$ python -q
>>> import numpy as np
>>> from numpy import linalg as LA
>>> np.set_printoptions(suppress=True, linewidth=120)
>>> feats = np.load("out9.npy")
>>> feats
array([[ 1.,  2.,  0.,  2., -2., -1.,  3., -2.],
       [-2., -3.,  3.,  2.,  0.,  2.,  2.,  3.],
       [ 0.,  0., -1., -3., -1., -2.,  0., -3.],
       [ 0.,  0., -1., -1.,  2.,  2.,  3., -1.],
       [ 0.,  0., -1.,  0., -2.,  0.,  3.,  1.],
       [ 0.,  0., -2.,  1., -3.,  1., -1.,  2.],
       [ 0.,  0., -1.,  2.,  1.,  0., -3., -3.],
       [ 0.,  0., -3., -1.,  2., -3.,  2., -3.]])
>>> B = LA.inv(feats)
>>> np.round(LA.inv(B), 2) + 0
array([[ 1.,  2.,  0.,  2., -2., -1.,  3., -2.],
       [-2., -3.,  3.,  2.,  0.,  2.,  2.,  3.],
       [ 0.,  0., -1., -3., -1., -2.,  0., -3.],
       [ 0.,  0., -1., -1.,  2.,  2.,  3., -1.],
       [ 0.,  0., -1.,  0., -2.,  0.,  3.,  1.],
       [ 0.,  0., -2.,  1., -3.,  1., -1.,  2.],
       [ 0.,  0., -1.,  2.,  1.,  0., -3., -3.],
       [ 0.,  0., -3., -1.,  2., -3.,  2., -3.]])
>>> E = np.loadtxt("layer12.csv", delimiter=",")
>>> E
array([[ 0.,  0.,  0.,  0.,  0.,  1.,  0.,  0.,  0., -3.,  2.,  2.,  0.,  0.,  0.,  0.],
       [ 3.,  0.,  0.,  0.,  2.,  1.,  0.,  0.,  0., -2.,  0.,  0.,  0.,  0.,  0.,  0.],
       [ 0.,  0.,  0.,  0., -1.,  0.,  0., -2.,  0.,  0.,  0.,  0.,  0.,  2.,  0.,  0.],
       [ 1., -2., -3.,  1.,  0.,  0.,  0.,  0.,  2.,  0.,  0., -2.,  0.,  0.,  2.,  0.],
       [ 0.,  0.,  0.,  0.,  0.,  0.,  0.,  0.,  0.,  0.,  3., -1.,  0., -1.,  0., -1.],
       [ 0.,  1.,  2.,  0.,  0.,  0.,  0.,  0., -3.,  0.,  0.,  0.,  0.,  0.,  0., -3.],
       [ 0.,  0.,  0.,  2.,  0.,  0.,  0.,  0.,  0.,  0.,  0.,  2.,  0.,  0.,  0.,  0.],
       [ 3.,  0.,  0.,  0.,  0.,  0.,  0., -3.,  0.,  0.,  0.,  0.,  1.,  0., -1.,  0.],
       [-1., -2., -3.,  0.,  0.,  0., -1., -1.,  0.,  0.,  0.,  0.,  0.,  3.,  0.,  3.],
       [-1.,  2.,  0.,  0.,  2., -3.,  0.,  0.,  0.,  0.,  0.,  0.,  0.,  0., -2.,  0.],
       [ 0.,  0.,  0., -3.,  0., -2.,  0.,  0., -3.,  0.,  0.,  0.,  3.,  0.,  0.,  0.],
       [ 0.,  0., -1.,  0.,  0.,  0., -2.,  0.,  0.,  0., -2.,  0.,  1.,  0., -2.,  0.],
       [ 0.,  0.,  0.,  0.,  0., -2.,  0.,  3.,  0.,  1.,  0., -3., -2.,  1.,  1.,  0.],
       [ 0.,  0.,  0., -3.,  0.,  0.,  0.,  0., -3.,  0.,  0.,  0.,  0.,  0., -2.,  2.]])
>>> C2 = E.T @ E
>>> np.trace(C2), (E ** 2).sum()
(np.float64(291.0), np.float64(291.0))
>>> (E @ E.T).shape
(14, 14)
>>> np.allclose(C2, C2.T)
True
>>> left, sigma, VT = LA.svd(E, full_matrices=False)
>>> left.shape, sigma.shape, VT.shape
((14, 14), (14,), (14, 16))
>>> np.allclose(left * sigma @ VT, E)
True
>>> np.round(np.abs(VT[0]), 2)
array([0.03, 0.31, 0.41, 0.38, 0.06, 0.15, 0.03, 0.02, 0.58, 0.03, 0.01, 0.17, 0.21, 0.15, 0.31, 0.19])
>>> ang = np.radians(30)
>>> r_ = np.eye(16)
>>> r_[0, 0] = r_[10, 10] = np.cos(ang)
>>> r_[0, 10], r_[10, 0] = -np.sin(ang), np.sin(ang)
>>> B = E @ r_.T
>>> np.allclose(E @ E.T, B @ B.T)
True
>>> np.round(np.abs(B - E).max(axis=0), 2)
array([1.5, 0. , 0. , 0. , 0. , 0. , 0. , 0. , 0. , 0. , 1.5, 0. , 0. , 0. , 0. , 0. ])
>>> round(float(LA.det(r_)), 2), round(float(np.trace(r_)), 2)
(1.0, 15.73)
>>> np.allclose(LA.norm(E, axis=1), LA.norm(B, axis=1))
True
>>> rng = np.random.default_rng(2618)
>>> B = E + rng.integers(-2, 3, (14, 13)) @ rng.integers(-2, 3, (13, 16))
>>> B
array([[ 13.,  -2.,   8.,  -6.,   5.,  -6.,   4.,   3.,   0.,   5.,  -1.,   3.,   8.,  -1.,  21., -11.],
       [ 16.,  -2.,   1., -12., -10.,  -3.,   2., -11.,  -1.,   4., -10.,  -1.,  -3.,  10.,  -5.,   7.],
       [ -4.,   2.,  10.,   3.,   0.,   1.,  -6.,   3.,  -2.,   4.,  -5.,   0.,   4.,  -9.,   9., -13.],
       [ -7.,  -9., -17., -16.,   9.,  -3.,  15.,   2.,  10.,  11.,  -2.,  -4.,  -7.,   6.,  -9.,   1.],
       [-15.,  12.,   0.,   5.,  11.,   5.,  -5.,   9.,  -6.,   7.,   7., -11.,  -4.,   1.,  -1., -12.],
       [ -2.,   6.,   2.,   4., -10.,   4.,   2.,  -8.,  -7.,  -4.,  -5.,  -4.,  -6.,   4., -12.,   7.],
       [  6., -10.,  -2.,   5.,   0.,   0.,   3.,   0.,   5.,  -2.,   6.,   0.,  -3.,  -6.,  13.,   0.],
       [  2.,   9.,   1.,  -4.,  10.,   8.,   7.,  -5.,   0.,   9.,  -2., -14., -11.,  -2., -10.,  -3.],
       [  2.,  -6.,  -7.,   0.,  -9., -12.,  -3.,  -3.,   0.,  -6.,   8.,   1.,   3.,  10.,  17.,   2.],
       [  5.,  -2.,   6.,   0.,  19.,   4.,   4.,  11.,   6.,   3.,   2.,   3.,   7., -14.,  -1.,   2.],
       [ -3.,  -6.,  -3.,  -9.,   4.,  -8.,   0.,   4.,   4.,   3.,   0.,   9.,   9.,  -3.,  11., -15.],
       [ -6.,  -6.,   1.,  -2.,   3.,   7.,   7.,  10.,   2.,   4., -15.,   4.,   1.,  -7.,  -1.,  -5.],
       [  9.,  -8.,   9.,   1., -11.,   2.,   1.,   3.,   2.,  -5., -14.,   0.,  -3.,  -8.,   0.,  10.],
       [  9.,   8.,  12.,   0.,   3.,   3.,   3.,   1.,  -8.,   2.,  -7., -15.,  -8.,  -3.,   4.,   2.]])
>>> LA.matrix_rank(B - E, tol=1e-8)
np.int64(13)
>>> B = E / np.sqrt((E ** 2).mean(axis=1, keepdims=True))
>>> B[13].round(2)
array([ 0.  ,  0.  ,  0.  , -2.35,  0.  ,  0.  ,  0.  ,  0.  , -2.35,  0.  ,  0.  ,  0.  ,  0.  ,  0.  , -1.57,  1.57])
>>> LA.matrix_rank(E - E.mean(axis=1, keepdims=True))
np.int64(14)
>>> LA.matrix_rank(B) == LA.matrix_rank(E)
np.True_
>>> X = np.loadtxt("x.csv", delimiter=",")
>>> X
array([[-4.,  0.,  0.,  0.,  0.,  0.,  0.,  0.,  0.,  0.,  0.,  0.,  0.,  0.],
       [ 0.,  7.,  0.,  0.,  0.,  0.,  0.,  0.,  0.,  0.,  0.,  0.,  0.,  0.],
       [ 0.,  0., -4.,  0.,  0.,  0.,  0.,  0.,  0.,  0.,  0.,  0.,  0.,  0.],
       [ 0.,  0.,  0., -7.,  0.,  0.,  0.,  0.,  0.,  0.,  0.,  0.,  0.,  0.],
       [ 0.,  0.,  0.,  0., -5.,  0.,  0.,  0.,  0.,  0.,  0.,  0.,  0.,  0.],
       [ 0.,  0.,  0.,  0.,  0., -7.,  0.,  0.,  0.,  0.,  0.,  0.,  0.,  0.],
       [ 0.,  0.,  0.,  0.,  0.,  0.,  2.,  0.,  0.,  0.,  0.,  0.,  0.,  0.],
       [ 0.,  0.,  0.,  0.,  0.,  0.,  0., -3.,  0.,  0.,  0.,  0.,  0.,  0.],
       [ 0.,  0.,  0.,  0.,  0.,  0.,  0.,  0.,  8.,  0.,  0.,  0.,  0.,  0.],
       [ 0.,  0.,  0.,  0.,  0.,  0.,  0.,  0.,  0., -2.,  0.,  0.,  0.,  0.],
       [ 0.,  0.,  0.,  0.,  0.,  0.,  0.,  0.,  0.,  0.,  7.,  0.,  0.,  0.],
       [ 0.,  0.,  0.,  0.,  0.,  0.,  0.,  0.,  0.,  0.,  0., -2.,  0.,  0.],
       [ 0.,  0.,  0.,  0.,  0.,  0.,  0.,  0.,  0.,  0.,  0.,  0.,  6.,  0.],
       [ 0.,  0.,  0.,  0.,  0.,  0.,  0.,  0.,  0.,  0.,  0.,  0.,  0.,  0.]])
>>> left, sigma, VT = LA.svd(X)
>>> np.argmax(sigma[:-1] / (sigma[1:] + 1e-6)) + 1
np.int64(13)
>>> B = left[:, :13] @ np.diag(sigma[:13]) @ VT[:13]
>>> LA.matrix_rank(X, rtol=0.05)
np.int64(13)
